>>> import numpy as np
>>> np.set_printoptions(precision=1, suppress=True, linewidth=160, floatmode="fixed")
>>> A = np.loadtxt("data.csv", delimiter=",")
>>> A
array([[ 1.0,  1.0, -1.0, -1.0,  1.0,  1.0, -1.0, -1.0],
       [ 1.0, -1.0,  1.0, -1.0, -1.0,  1.0, -1.0,  1.0],
       [ 1.0, -1.0, -1.0,  1.0,  1.0, -1.0, -1.0,  1.0],
       [ 1.0,  1.0, -1.0, -1.0, -1.0, -1.0,  1.0,  1.0],
       [ 1.0,  1.0,  1.0,  1.0,  1.0,  1.0,  1.0,  1.0]])
>>> np.abs(A).max()
np.float64(1.0)
>>> A.shape
(5, 8)
>>> np.linalg.svd(A, compute_uv=False)
array([2.8, 2.8, 2.8, 2.8, 2.8])
>>> print(round(np.linalg.norm(A), 1))
6.3
>>> np.unravel_index(np.abs(A).argmax(), A.shape)
(np.int64(0), np.int64(0))
>>> print(A.sum(axis=1))
[0.0 0.0 0.0 0.0 8.0]
>>> K = np.load("x.npy")
>>> K
array([[ 1, -1,  1, -1,  1, -1,  1, -1],
       [ 1,  1, -1, -1,  1,  1, -1, -1],
       [ 1,  1, -1, -1, -1, -1,  1,  1],
       [ 1, -1, -1,  1, -1,  1,  1, -1],
       [ 1,  1,  1,  1, -1, -1, -1, -1],
       [ 1, -1,  1, -1, -1,  1, -1,  1]])
>>> print(np.linalg.norm(K, axis=1).argmax())
0
>>> np.round(np.linalg.norm(K, "nuc"), 1)
np.float64(17.0)
>>> np.linalg.norm(K, axis=1)
array([2.8, 2.8, 2.8, 2.8, 2.8, 2.8])
>>> np.round(np.linalg.norm(K, 1), 1), np.round(np.linalg.norm(K, np.inf), 1)
(np.float64(6.0), np.float64(8.0))
>>> round(np.linalg.norm(K[4], 1), 1), round(np.linalg.norm(K[4], np.inf), 1)
(np.float64(8.0), np.float64(1.0))
>>> print(np.linalg.norm(K, axis=0))
[2.4 2.4 2.4 2.4 2.4 2.4 2.4 2.4]
>>> round(float(np.linalg.norm(K) ** 2 / np.linalg.norm(K, 2) ** 2), 1)
6.0
>>> K[4] @ K[3]
np.int64(0)
>>> blk = np.stack([A, 5 * A, A[::-1]])
>>> (blk @ A.T).shape
(3, 5, 5)
>>> blk.sum(axis=0)
array([[ 7.0,  7.0, -5.0, -5.0,  7.0,  7.0, -5.0, -5.0],
       [ 7.0, -5.0,  5.0, -7.0, -7.0,  5.0, -5.0,  7.0],
       [ 7.0, -7.0, -7.0,  7.0,  7.0, -7.0, -7.0,  7.0],
       [ 7.0,  5.0, -5.0, -7.0, -7.0, -5.0,  5.0,  7.0],
       [ 7.0,  7.0,  5.0,  5.0,  7.0,  7.0,  5.0,  5.0]])
>>> M2 = np.array([[-3, -2, 3],
...     [-1, -2, 0],
...     [-1, -2, 1],
...     [0, -2, 0],
...     [-2, -1, 0],
...     [3, -3, 1],
...     [1, -2, -2],
...     [-1, 2, 3]])
>>> print(np.einsum("ik,kj->ji", K, M2))
[[-6 -2 -4  6 -6  0]
 [-2 -4  4 -6 -4  2]
 [-2  2  2 -2  2 10]]
>>> rng = np.random.default_rng(99)
>>> M2 = K + rng.integers(-2, 3, (6, 2)) @ rng.integers(-2, 3, (2, 8))
>>> M2
array([[ 3, -3,  5, -1, -1, -1, -3,  1],
       [ 2,  0,  1, -1,  0,  1, -3,  0],
       [-1,  3, -5, -1,  1, -1,  5, -1],
       [ 1,  1,  1, -1, -1, -1, -5, -1],
       [ 2,  1,  4,  0, -2, -2, -6,  0],
       [ 0,  0, -1, -1,  0,  1,  1,  0]])
>>> np.linalg.matrix_rank(M2 - K, tol=1e-8)
np.int64(2)
>>> np.round(np.linalg.svd(M2 - K, compute_uv=False), 1) + 0
array([13.4,  5.7,  0.0,  0.0,  0.0,  0.0])
>>> M2 - K
array([[ 2, -2,  4,  0, -2,  0, -4,  2],
       [ 1, -1,  2,  0, -1,  0, -2,  1],
       [-2,  2, -4,  0,  2,  0,  4, -2],
       [ 0,  2,  2, -2,  0, -2, -6,  0],
       [ 1,  0,  3, -1, -1, -1, -5,  1],
       [-1,  1, -2,  0,  1,  0,  2, -1]])
>>> def softmax(z):
...     e = np.exp(z - z.max(axis=-1, keepdims=True))
...     return e / e.sum(axis=-1, keepdims=True)
... 
>>> print(np.round(softmax(10 * K[2]), 1) + 0)
[0.2 0.2 0.0 0.0 0.0 0.0 0.2 0.2]
>>> softmax(K).sum(axis=1)
array([1.0, 1.0, 1.0, 1.0, 1.0, 1.0])
>>> print(np.round(softmax(K[2] + -2), 1) + 0)
[0.2 0.2 0.0 0.0 0.0 0.0 0.2 0.2]
>>> att = K @ K.T / np.sqrt(8)
>>> print(softmax(att).round(6).argmax(axis=1))
[0 1 2 3 4 5]
>>> softmax(att)[2] @ K
array([ 1.0,  0.7, -0.7, -0.8, -0.8, -0.7,  0.7,  0.6])
>>> np.round(softmax(att + np.triu(np.full(att.shape, -np.inf), 1)), 1) + 0
array([[1.0, 0.0, 0.0, 0.0, 0.0, 0.0],
       [0.1, 0.9, 0.0, 0.0, 0.0, 0.0],
       [0.1, 0.1, 0.9, 0.0, 0.0, 0.0],
       [0.1, 0.1, 0.1, 0.8, 0.0, 0.0],
       [0.0, 0.0, 0.0, 0.0, 0.8, 0.0],
       [0.0, 0.0, 0.0, 0.0, 0.0, 0.8]])
>>> E = np.loadtxt("block16.csv", delimiter=",")
>>> E
array([[0.0, 0.0, 3.0, 0.0, 0.0, 0.0, 0.0, 0.0, 0.0, 0.0, 9.0, 6.0, 3.0],
       [5.0, 0.0, 4.0, 7.0, 4.0, 1.0, 0.0, 0.0, 2.0, 0.0, 7.0, 0.0, 8.0],
       [0.0, 0.0, 8.0, 2.0, 0.0, 7.0, 0.0, 0.0, 0.0, 0.0, 0.0, 0.0, 3.0],
       [0.0, 7.0, 0.0, 0.0, 0.0, 4.0, 0.0, 0.0, 0.0, 9.0, 0.0, 0.0, 5.0]])
>>> print(round(float(np.linalg.norm(E, "nuc")), 1))
48.6
>>> np.linalg.norm(E, axis=0)
array([ 5.0,  7.0,  9.4,  7.3,  4.0,  8.1,  0.0,  0.0,  2.0,  9.0, 11.4,  6.0, 10.3])
>>> round(np.linalg.norm(E[0] - E[1]), 1)
np.float64(12.7)
>>> E[0] @ E[1]
np.float64(99.0)
>>> C2 = E.T @ E
>>> print(np.diag(C2))
[ 25.0  49.0  89.0  53.0  16.0  66.0   0.0   0.0   4.0  81.0 130.0  36.0 107.0]
>>> np.round(np.linalg.eigvalsh(C2)[::-1], 1) + 0
array([343.0, 159.6,  88.9,  64.5,   0.0,   0.0,   0.0,   0.0,   0.0,   0.0,   0.0,   0.0,   0.0])
>>> print(np.linalg.svd(E, compute_uv=False) ** 2)
[343.0 159.6  88.9  64.5]
>>> U, s, vt = np.linalg.svd(E, full_matrices=False)
>>> np.abs(U[:, 0]).round(6).argmax()
np.int64(1)
>>> U.shape, s.shape, vt.shape
((4, 4), (4,), (4, 13))
>>> np.abs(vt[0])
array([0.2, 0.1, 0.4, 0.3, 0.2, 0.3, 0.0, 0.0, 0.1, 0.2, 0.5, 0.1, 0.5])
>>> (s > 1e-8).sum()
np.int64(4)
>>> x0 = np.array([-5, 3, 5, 6, -9, 6, -8, 0, 7, -4, -5, -3, -2])
>>> E @ np.eye(13)[1]
array([0.0, 0.0, 0.0, 7.0])
>>> E @ np.ones(13)
array([21.0, 38.0, 20.0, 25.0])
>>> E @ x0
array([-54.0, -30.0,  88.0,  -1.0])
>>> data = np.load("mat.npy")
>>> data
array([[-3,  1,  0,  0,  0,  0],
       [-3,  0,  0,  0,  0,  0],
       [-4,  3,  0,  0,  0,  0],
       [ 0,  0, -3,  1,  0,  0],
       [ 0,  0, -3,  0,  0,  0],
       [ 0,  0, -4,  3,  0,  0],
       [ 0,  0,  0,  0, -3,  1],
       [ 0,  0,  0,  0, -3,  0],
       [ 0,  0,  0,  0, -4,  3]])
>>> M2 = np.c_[data[:, :4] @ np.array([[2, -2, 0, -2], [-2, 1, -1, 0], [2, -2, -2, 1], [0, -2, 2, 1]]), np.array([5, 1, 4, 3, 5, 1, 2, 1, 4])]
>>> M2
array([[ -8,   7,  -1,   6,   5],
       [ -6,   6,   0,   6,   1],
       [-14,  11,  -3,   8,   4],
       [ -6,   4,   8,  -2,   3],
       [ -6,   6,   6,  -3,   5],
       [ -8,   2,  14,  -1,   1],
       [  0,   0,   0,   0,   2],
       [  0,   0,   0,   0,   1],
       [  0,   0,   0,   0,   4]])
>>> np.round(np.linalg.lstsq(data, M2[:, 0])[0], 1) + 0
array([ 2.0, -2.0,  2.0,  0.0,  0.0,  0.0])
>>> np.round(np.linalg.norm(M2 - data @ np.linalg.lstsq(data, M2)[0], axis=0), 1) + 0
array([0.0, 0.0, 0.0, 0.0, 2.6])
>>> feats = np.loadtxt("dump.csv", delimiter=",")
>>> feats
array([[ 0.5,  0.4,  0.2,  0.0,  0.2, -0.1,  0.1, -0.2, -0.3],
       [ 0.0,  0.2, -0.3,  0.2,  0.2,  0.1,  0.5, -0.4, -0.3],
       [ 2.0,  0.5,  0.8,  2.7,  2.0,  1.1,  2.4, -0.1,  1.9],
       [ 3.1,  3.9,  1.1,  2.0,  2.9,  0.9,  3.5,  2.9,  1.7],
       [ 4.1,  6.8,  1.3,  2.0,  4.0,  1.2,  3.6,  5.7,  1.9],
       [ 2.4,  4.0,  1.3,  2.3,  3.2,  1.7,  3.0,  2.7,  2.4],
       [ 1.1,  3.1, -0.2,  0.0,  1.1, -0.1,  0.1,  2.7,  0.4],
       [ 1.9,  5.4,  0.3, -0.7,  2.6,  0.0,  0.4,  6.1,  0.1],
       [ 3.8,  7.3,  0.2,  1.4,  3.8,  1.3,  2.4,  5.5,  2.2]])
>>> x0 = np.array([1, 2, 0, 2, 1, 2, 3, 3, 2])
>>> rhs = feats @ x0
>>> c, lr = np.zeros(9), 1 / np.linalg.norm(feats, 2) ** 2
>>> for i in range(50):
...     c -= lr * feats.T @ (feats @ c - rhs)
...     if i % 10 == 0: print(i, round(np.linalg.norm(feats @ c - rhs), 1))
... 
0 10.3
10 4.2
20 2.2
30 1.7
40 1.6
>>> round(np.linalg.cond(feats), 1)
np.float64(99.6)
>>> x0 = np.array([1, 2, -2, -1, 1, -1, -3, -3, -3])
>>> h1 = np.maximum(feats @ x0, 0)
>>> print(np.flatnonzero(h1 > 1e-9))
[0 1]
>>> np.maximum(feats @ (3 * x0), 0)
array([7.2, 4.5, 0.0, 0.0, 0.0, 0.0, 0.0, 0.0, 0.0])
>>> h1
array([2.4, 1.5, 0.0, 0.0, 0.0, 0.0, 0.0, 0.0, 0.0])
>>> round(float(np.linalg.norm(feats, "nuc")), 1)
33.3
>>> round(float(np.linalg.norm(feats, 1)), 1), round(np.linalg.norm(feats, np.inf), 1)
(31.6, np.float64(30.6))
>>> round(np.linalg.norm(feats[6], 1), 1), round(float(np.linalg.norm(feats[6], np.inf)), 1)
(np.float64(8.8), 3.1)
>>> np.round(np.linalg.norm(feats) ** 2 / np.linalg.norm(feats, 2) ** 2, 1)
np.float64(1.1)
>>> round(feats[6] @ feats[3], 1)
np.float64(27.2)
>>> round(float(np.linalg.norm(feats[6] - feats[3])), 1)
5.3
>>> print(np.linalg.norm(feats, axis=1).argmax())
4
>>> np.round(softmax(10 * feats[4]), 1) + 0
array([0.0, 1.0, 0.0, 0.0, 0.0, 0.0, 0.0, 0.0, 0.0])
>>> print(softmax(feats).sum(axis=1))
[1.0 1.0 1.0 1.0 1.0 1.0 1.0 1.0 1.0]
>>> att = feats @ feats.T / np.sqrt(9)
>>> softmax(att).round(6).argmax(axis=1)
array([4, 3, 4, 4, 4, 4, 8, 8, 4])
>>> np.round(softmax(att + np.triu(np.full(att.shape, -np.inf), 1)), 1) + 0
array([[1.0, 0.0, 0.0, 0.0, 0.0, 0.0, 0.0, 0.0, 0.0],
       [0.5, 0.5, 0.0, 0.0, 0.0, 0.0, 0.0, 0.0, 0.0],
       [0.0, 0.0, 1.0, 0.0, 0.0, 0.0, 0.0, 0.0, 0.0],
       [0.0, 0.0, 0.0, 1.0, 0.0, 0.0, 0.0, 0.0, 0.0],
       [0.0, 0.0, 0.0, 0.0, 1.0, 0.0, 0.0, 0.0, 0.0],
       [0.0, 0.0, 0.0, 0.0, 1.0, 0.0, 0.0, 0.0, 0.0],
       [0.0, 0.0, 0.0, 0.0, 1.0, 0.0, 0.0, 0.0, 0.0],
       [0.0, 0.0, 0.0, 0.0, 1.0, 0.0, 0.0, 0.0, 0.0],
       [0.0, 0.0, 0.0, 0.0, 0.7, 0.0, 0.0, 0.0, 0.3]])
>>> arr = np.load("case11.npy")
>>> print(arr)
[[0 1 0 0 0]
 [1 0 0 0 0]
 [0 0 0 1 0]
 [0 0 1 0 0]
 [0 0 0 0 1]]
>>> softmax(E).sum(axis=1)
array([1.0, 1.0, 1.0, 1.0])
>>> att = E @ E.T / np.sqrt(13)
>>> softmax(att).round(6).argmax(axis=1)
array([0, 1, 2, 3])
>>> np.round(softmax(att)[2] @ E, 1) + 0
array([0.0, 0.0, 8.0, 2.0, 0.0, 7.0, 0.0, 0.0, 0.0, 0.0, 0.0, 0.0, 3.0])
